In [1]: import numpy as np

In [2]: np.set_printoptions(precision=1, suppress=True, linewidth=160)

In [3]: rnd = lambda a: np.round(a, 1) + 0

In [4]: J = np.loadtxt("mat.csv", delimiter=",")

In [5]: J
Out[5]: 
array([[-0.1,  2.1,  2. ,  1.6,  0. ,  1.9,  1.4,  0.2,  0.8],
       [ 0. ,  2. ,  2.5,  2.5,  0.5,  1.7,  1.3, -0.1,  1.5],
       [-0.2,  1.7,  1.9,  1.2, -0.5,  1.9,  0.7,  0.2,  0.8],
       [-0.1,  1.9,  2.4,  1.5,  0.1,  1.9,  0.6,  0.3,  1. ],
       [ 0.1,  2.1,  2.6,  1.9,  0.2,  1.9,  0.6,  0. ,  1.2],
       [ 0. ,  1.8,  1.9,  1.3, -0.1,  2. ,  1. ,  0.2,  1.2],
       [ 0. ,  1.9,  1.7,  2.5, -0.4,  1.9,  1.1, -0.3,  0.9],
       [ 0.1,  1.9,  1.9,  2.6,  0.2,  1.6,  0.7,  0.2,  1.3],
       [ 0.3,  2. ,  2.2,  1.7,  0.4,  2.2,  0.9,  0.2,  0.9],
       [ 0.4,  1.9,  2.3,  2.3,  0.3,  1.8,  1.6,  0. ,  1.2],
       [ 0. ,  2.3,  1.9,  2.4, -0.1,  1.9,  1.1, -0.2,  1.1],
       [-0.4,  2.3,  2.2,  2. , -0.2,  2.8,  1. , -0.6,  0.8],
       [ 0.1,  1.8,  2.2,  2. ,  0.5,  2.2,  1.4,  0. ,  1.1],
       [ 0.3,  1.7,  2.4,  2.3, -0.2,  2.3,  0.5,  0. ,  1. ],
       [ 2.3,  1.2,  1.2,  1.5,  2.3,  1. ,  1.1,  2. ,  1.2],
       [ 2.2,  0.8,  0.8,  1.9,  2. ,  0.7,  0.6,  1.9,  1. ],
       [ 1.7,  0.6,  1.2,  2.5,  2. ,  1.4,  0.9,  1.5,  1. ],
       [ 2.2,  0.9,  0.1,  2.5,  2.3,  1.3,  0.8,  2.2,  0.5],
       [ 2.1,  0.5,  1. ,  2.5,  1.7,  1. ,  1. ,  2.1,  1.1],
       [ 2.3,  1.8,  0.8,  1.6,  2. ,  0.9,  0.7,  2.2,  0.8],
       [ 2.1,  1.2,  1. ,  1.6,  2.1,  0.7,  0.9,  2.1,  0.5],
       [ 1.7,  0.6,  1.1,  2.2,  2. ,  1.4,  1. ,  1.7,  1.3],
       [ 2.2,  0.9,  1.2,  2.4,  2.3,  0.1,  0.9,  1.6,  1.5],
       [ 2. ,  0.7,  1.1,  1.9,  2.2,  1.1,  1.2,  1.4,  0.8],
       [ 2.1,  1. ,  1.1,  2.4,  2.3,  1.5,  0.8,  1.9,  1.3],
       [ 2. ,  1.2,  1.4,  2.2,  1.8,  1. ,  1.3,  2.3,  0.7],
       [ 1.8,  1.4,  0.8,  2.1,  1.8,  1. ,  1. ,  2.2,  0.7],
       [ 2. ,  0.7,  1.1,  1.7,  2. ,  1.2,  0.7,  2. ,  0.3]])

In [6]: Uu, s, Vh = np.linalg.svd(J, full_matrices=False)

In [7]: rnd(np.sqrt((s ** 2).sum())), rnd(np.linalg.norm(J))
Out[7]: (np.float64(24.0), np.float64(24.0))

In [8]: np.allclose(Uu * s @ Vh, J)
Out[8]: True

In [9]: rnd(Uu.T @ J @ Vh.T)
Out[9]: 
array([[21.3,  0. ,  0. ,  0. ,  0. ,  0. ,  0. ,  0. ,  0. ],
       [ 0. , 10.4,  0. ,  0. ,  0. ,  0. ,  0. ,  0. ,  0. ],
       [ 0. ,  0. ,  2.2,  0. ,  0. ,  0. ,  0. ,  0. ,  0. ],
       [ 0. ,  0. ,  0. ,  1.9,  0. ,  0. ,  0. ,  0. ,  0. ],
       [ 0. ,  0. ,  0. ,  0. ,  1.6,  0. ,  0. ,  0. ,  0. ],
       [ 0. ,  0. ,  0. ,  0. ,  0. ,  1.4,  0. ,  0. ,  0. ],
       [ 0. ,  0. ,  0. ,  0. ,  0. ,  0. ,  1.1,  0. ,  0. ],
       [ 0. ,  0. ,  0. ,  0. ,  0. ,  0. ,  0. ,  0.9,  0. ],
       [ 0. ,  0. ,  0. ,  0. ,  0. ,  0. ,  0. ,  0. ,  0.7]])

In [10]: other = np.c_[J[:, :4] @ np.array([[8, 7, 6, 9], [9, 2, 4, 3], [9, 4, 8, 3], [7, 4, 3, 4]]), np.array([0, 2, 2, 2, 0, 1, 2, 2, 2, 1, 1, 2, 2, 2, 1, 2, 1, 2, 0, 1, 0, 1, 1, 0, 2, 1, 0, 1])]

In [11]: rnd(other)
Out[11]: 
array([[47.3, 17.9, 28.6, 17.8,  0. ],
       [58. , 24. , 35.5, 23.5,  2. ],
       [39.2, 14.4, 24.4, 13.8,  2. ],
       [48.4, 18.7, 30.7, 18. ,  2. ],
       [56.4, 22.9, 35.5, 22.6,  0. ],
       [42.4, 16.4, 26.3, 16.3,  1. ],
       [49.9, 20.6, 28.7, 20.8,  2. ],
       [53.2, 22.5, 31.2, 22.7,  2. ],
       [52.1, 21.7, 32.5, 22.1,  2. ],
       [57.1, 25. , 35.3, 25.4,  1. ],
       [54.6, 21.8, 31.6, 22.2,  1. ],
       [51.3, 18.6, 30.4, 17.9,  2. ],
       [50.8, 21.1, 31.4, 20.9,  2. ],
       [55.4, 24.3, 34.7, 24.2,  2. ],
       [50.5, 29.3, 32.7, 33.9,  1. ],
       [45.3, 27.8, 28.5, 32.2,  2. ],
       [47.3, 27.9, 29.7, 30.7,  1. ],
       [44.1, 27.6, 25.1, 32.8,  2. ],
       [47.8, 29.7, 30.1, 33.4,  0. ],
       [53. , 29.3, 32.2, 34.9,  1. ],
       [47.8, 27.5, 30.2, 31.9,  0. ],
       [44.3, 26.3, 28. , 29.2,  1. ],
       [53.3, 31.6, 33.6, 35.7,  1. ],
       [45.5, 27.4, 29.3, 31. ,  0. ],
       [52.5, 30.7, 32.6, 34.8,  2. ],
       [54.8, 30.8, 34.6, 34.6,  1. ],
       [48.9, 27. , 29.1, 31.2,  0. ],
       [44.1, 26.6, 28.7, 30.2,  1. ]])

In [12]: rnd(np.linalg.norm(np.linalg.qr(J)[0].T @ other, axis=0) ** 2 / ((other ** 2).sum(axis=0) + 1e-12))
Out[12]: array([1. , 1. , 1. , 1. , 0.8])

In [13]: rnd(np.linalg.norm(other - J @ np.linalg.lstsq(J, other)[0], axis=0))
Out[13]: array([0. , 0. , 0. , 0. , 3.3])

In [14]: np.linalg.matrix_rank(np.c_[J, other])
Out[14]: np.int64(10)

In [15]: np.linalg.matrix_rank(other)
Out[15]: np.int64(5)

In [16]: rnd(np.linalg.lstsq(J, other[:, 0])[0])
Out[16]: array([8., 9., 9., 7., 0., 0., 0., 0., 0.])

In [17]: K = np.load("a.npy")

In [18]: K
Out[18]: 
array([[ 2,  2,  0,  2, -1,  0,  2, -2,  2],
       [ 2,  2,  0,  2, -1,  0,  2, -2,  2],
       [ 4,  4,  0,  4, -2,  0,  4, -4,  4],
       [-6, -6,  0, -6,  3,  0, -6,  6, -6],
       [ 4,  4,  0,  4, -2,  0,  4, -4,  4],
       [ 6,  6,  0,  6, -3,  0,  6, -6,  6],
       [-6, -6,  0, -6,  3,  0, -6,  6, -6],
       [ 6,  6,  0,  6, -3,  0,  6, -6,  6],
       [ 2,  2,  0,  2, -1,  0,  2, -2,  2],
       [ 6,  6,  0,  6, -3,  0,  6, -6,  6],
       [-2, -2,  0, -2,  1,  0, -2,  2, -2],
       [ 4,  4,  0,  4, -2,  0,  4, -4,  4],
       [ 0,  0,  0,  0,  0,  0,  0,  0,  0],
       [ 4,  4,  0,  4, -2,  0,  4, -4,  4]])

In [19]: # rank 1

In [20]: rnd(np.linalg.norm(K, 2) / np.linalg.norm(K))
Out[20]: np.float64(1.0)

In [21]: np.argsort(-np.linalg.norm(K, axis=0).round(6), kind="stable")[:3]
Out[21]: array([0, 1, 3])

In [22]: w1 = np.array([[1, 3],
    ...:     [0, 0],
    ...:     [1, 3],
    ...:     [2, 3],
    ...:     [2, 2],
    ...:     [2, 1],
    ...:     [3, 1],
    ...:     [1, 3],
    ...:     [0, 3]])

In [23]: c = np.array([9, 5])

In [24]: hid = np.maximum(K @ w1 + c, 0)

In [25]: np.linalg.matrix_rank(hid)
Out[25]: np.int64(2)

In [26]: rnd((hid > 0).mean(axis=0))
Out[26]: array([0.9, 0.8])

In [27]: C = np.array([[2, 2, 1], [2, 0, 2]])

In [28]: (hid @ C).round(6).argmax(axis=1)
Out[28]: array([0, 0, 0, 0, 0, 0, 0, 0, 0, 0, 0, 0, 0, 0])

In [29]: f = np.array([-2, 1])

In [30]: np.polyval(f, K[1])
Out[30]: array([-3, -3,  1, -3,  3,  1, -3,  5, -3])

In [31]: np.convolve(K[1], f)
Out[31]: array([-4, -2,  2, -4,  4, -1, -4,  6, -6,  2])

In [32]: np.array([np.convolve(row, f, "same") for row in K])
Out[32]: 
array([[ -4,  -2,   2,  -4,   4,  -1,  -4,   6,  -6],
       [ -4,  -2,   2,  -4,   4,  -1,  -4,   6,  -6],
       [ -8,  -4,   4,  -8,   8,  -2,  -8,  12, -12],
       [ 12,   6,  -6,  12, -12,   3,  12, -18,  18],
       [ -8,  -4,   4,  -8,   8,  -2,  -8,  12, -12],
       [-12,  -6,   6, -12,  12,  -3, -12,  18, -18],
       [ 12,   6,  -6,  12, -12,   3,  12, -18,  18],
       [-12,  -6,   6, -12,  12,  -3, -12,  18, -18],
       [ -4,  -2,   2,  -4,   4,  -1,  -4,   6,  -6],
       [-12,  -6,   6, -12,  12,  -3, -12,  18, -18],
       [  4,   2,  -2,   4,  -4,   1,   4,  -6,   6],
       [ -8,  -4,   4,  -8,   8,  -2,  -8,  12, -12],
       [  0,   0,   0,   0,   0,   0,   0,   0,   0],
       [ -8,  -4,   4,  -8,   8,  -2,  -8,  12, -12]])

In [33]: other = np.array([[3, 6, 0, 1, 0],
    ...:     [3, 8, 5, 7, 8],
    ...:     [0, 2, 4, 4, 8],
    ...:     [9, 0, 9, 2, 1],
    ...:     [6, 3, 0, 0, 9]])

In [34]: C = np.array([[-4]])

In [35]: M = np.block([[other, np.array([[1], [0], [1], [8], [3]])], [np.zeros((1, 5)), C]])

In [36]: M
Out[36]: 
array([[ 3.,  6.,  0.,  1.,  0.,  1.],
       [ 3.,  8.,  5.,  7.,  8.,  0.],
       [ 0.,  2.,  4.,  4.,  8.,  1.],
       [ 9.,  0.,  9.,  2.,  1.,  8.],
       [ 6.,  3.,  0.,  0.,  9.,  3.],
       [ 0.,  0.,  0.,  0.,  0., -4.]])

In [37]: other = M / np.sqrt((M ** 2).mean(axis=1, keepdims=True))

In [38]: np.linalg.matrix_rank(other) == np.linalg.matrix_rank(M)
Out[38]: np.True_

In [39]: np.linalg.matrix_rank(M - M.mean(axis=1, keepdims=True))
Out[39]: np.int64(5)

In [40]: rnd(np.linalg.det(M))
Out[40]: np.float64(-24360.0)

In [41]: np.allclose(M @ M.T, M.T @ M)
Out[41]: False

In [42]: (M - M.T) / 2
Out[42]: 
array([[ 0. ,  1.5,  0. , -4. , -3. ,  0.5],
       [-1.5,  0. ,  1.5,  3.5,  2.5,  0. ],
       [ 0. , -1.5,  0. , -2.5,  4. ,  0.5],
       [ 4. , -3.5,  2.5,  0. ,  0.5,  4. ],
       [ 3. , -2.5, -4. , -0.5,  0. ,  1.5],
       [-0.5,  0. , -0.5, -4. , -1.5,  0. ]])

In [43]: E = np.load("arr.npy")

In [44]: E
Out[44]: 
array([[-6,  1,  7,  7,  2,  7,  1, -8, -8,  6,  3, -4,  4,  4,  2],
       [ 1, -6,  1,  7,  7,  2,  7,  1, -8, -8,  6,  3, -4,  4,  4],
       [ 7,  1, -6,  1,  7,  7,  2,  7,  1, -8, -8,  6,  3, -4,  4],
       [ 7,  7,  1, -6,  1,  7,  7,  2,  7,  1, -8, -8,  6,  3, -4],
       [ 2,  7,  7,  1, -6,  1,  7,  7,  2,  7,  1, -8, -8,  6,  3],
       [ 7,  2,  7,  7,  1, -6,  1,  7,  7,  2,  7,  1, -8, -8,  6],
       [ 1,  7,  2,  7,  7,  1, -6,  1,  7,  7,  2,  7,  1, -8, -8],
       [-8,  1,  7,  2,  7,  7,  1, -6,  1,  7,  7,  2,  7,  1, -8],
       [-8, -8,  1,  7,  2,  7,  7,  1, -6,  1,  7,  7,  2,  7,  1],
       [ 6, -8, -8,  1,  7,  2,  7,  7,  1, -6,  1,  7,  7,  2,  7],
       [ 3,  6, -8, -8,  1,  7,  2,  7,  7,  1, -6,  1,  7,  7,  2],
       [-4,  3,  6, -8, -8,  1,  7,  2,  7,  7,  1, -6,  1,  7,  7],
       [ 4, -4,  3,  6, -8, -8,  1,  7,  2,  7,  7,  1, -6,  1,  7],
       [ 4,  4, -4,  3,  6, -8, -8,  1,  7,  2,  7,  7,  1, -6,  1],
       [ 2,  4,  4, -4,  3,  6, -8, -8,  1,  7,  2,  7,  7,  1, -6]])

In [45]: # symmetric, so the eigenvalues are real

In [46]: other = E / np.linalg.norm(E, axis=1, keepdims=True)

In [47]: gram = other @ other.T

In [48]: (gram - 2 * np.eye(15)).round(6).argmax(axis=1)
Out[48]: array([ 7,  8,  9, 10, 11, 12, 13,  0,  1,  2,  3,  4,  5,  6,  7])

In [49]: rnd(gram[5])
Out[49]: array([-0.3,  0.1,  0. , -0.2,  0.4,  1. ,  0.4, -0.2, -0.2,  0. , -0.3,  0. ,  0.7,  0.5, -0.3])

In [50]: np.all(np.linalg.eigvalsh(E) > 0)
Out[50]: np.False_

In [51]: rnd(np.linalg.eigvalsh(E).min())
Out[51]: np.float64(-37.1)

In [52]: gram = E.T @ E

In [53]: np.allclose(gram, gram.T)
Out[53]: True

In [54]: np.trace(gram), (E ** 2).sum()
Out[54]: (np.int64(6842), np.int64(6842))

In [55]: (E @ E.T).shape
Out[55]: (15, 15)

In [56]: mat = np.loadtxt("layer2.csv", delimiter=",")

In [57]: mat
Out[57]: 
array([[ -2.1,   7.7,  -3.3,   0.8,   2.9,   1.2,  -6. ,   3. ,   4.6,  -3.7, -10.2],
       [ -1.4,   8.5,  -4.1,   1.1,   4. ,   2.7,  -4.9,   3.6,   4.1,  -2.8,  -9.3],
       [ -0.5,   8.4,  -2.9,  -0.7,   1.1,   3.9,  -4.5,   3.2,   5.9,  -2.2,  -8.1],
       [ -1.4,   9.2,  -3.3,   0.6,   2.6,   3.5,  -8.4,   3.3,   5.1,  -3.3, -10.4],
       [  0.2,   7.4,  -2.8,  -0.2,   2.4,   4.2,  -5.9,   3.2,   4.6,  -1.5,  -8.1],
       [ -1.3,  11. ,  -2.4,  -1.4,   4.4,   3.4,  -5.2,   1.5,   3.6,  -1.5,  -7.4],
       [ -1.9,   7.2,  -2.2,   0.1,   4.3,   2.9,  -5.9,   4.3,   3.9,  -4. ,  -9.2],
       [  1.3,   8.9,  -4.2,   0.4,   1.7,   2.9,  -7.4,   0.9,   7.4,  -3.8, -10.8],
       [ -0.9,   8.9,  -3.3,  -0.4,   4.4,   3.1,  -4.6,   2.5,   6.6,  -2.5, -10.1],
       [  0. ,  10.1,  -3.6,  -1.7,   4.1,   3.1,  -6.2,   3. ,   5.6,  -2.7,  -9.3],
       [  1.1,   8.6,  -3.3,  -0.4,   1.6,   4. ,  -6.1,   4.1,   5.6,  -2.1,  -8.5],
       [  0.6,   9.8,  -3.8,  -0.2,   1.6,   3.5,  -6. ,   4. ,   7.5,  -2.5,  -7.6],
       [  0.4,   8.9,  -2.9,   2.2,   1.7,   3.2,  -7.9,   2.1,   3.6,  -1.9, -10. ],
       [  0.5,   9.4,  -1.1,  -0.9,   1.7,   3. ,  -6.3,   2.6,   6.5,  -1.6,  -7.9],
       [ -1.2,  10.3,  -4. ,  -0.8,   0.8,   2.1,  -5.9,   2.5,   7.5,  -2.2,  -9.4],
       [  1.7,   9.4,  -2.4,  -0.8,   3.9,   4.1,  -6.2,   1.8,   5.5,  -2.8,  -8.8],
       [  0.5,   7.3,  -3.6,   0.7,   3.4,   4. ,  -7.9,   2.2,   5.3,  -3.4,  -9.1],
       [  0.9,   8.5,  -4.5,  -2.2,   3.8,   1.3,  -5.8,   3.8,   8.2,  -2.7,  -8.7],
       [ -1.6,   7.8,  -3. ,  -1. ,   4.4,   2.4,  -5.6,   3.6,   6. ,  -1.6,  -9.4],
       [  0.6,   9.9,  -3.4,  -1.3,   3. ,   2.9,  -4.7,   3. ,   7. ,  -2.4,  -9.3]])

In [58]: Q, V = np.linalg.qr(mat[:, :6])[0], np.linalg.qr(mat[:, 6:])[0]

In [59]: s = np.linalg.svd(Q.T @ V, compute_uv=False)

In [60]: (s > 0.9).sum()
Out[60]: np.int64(1)
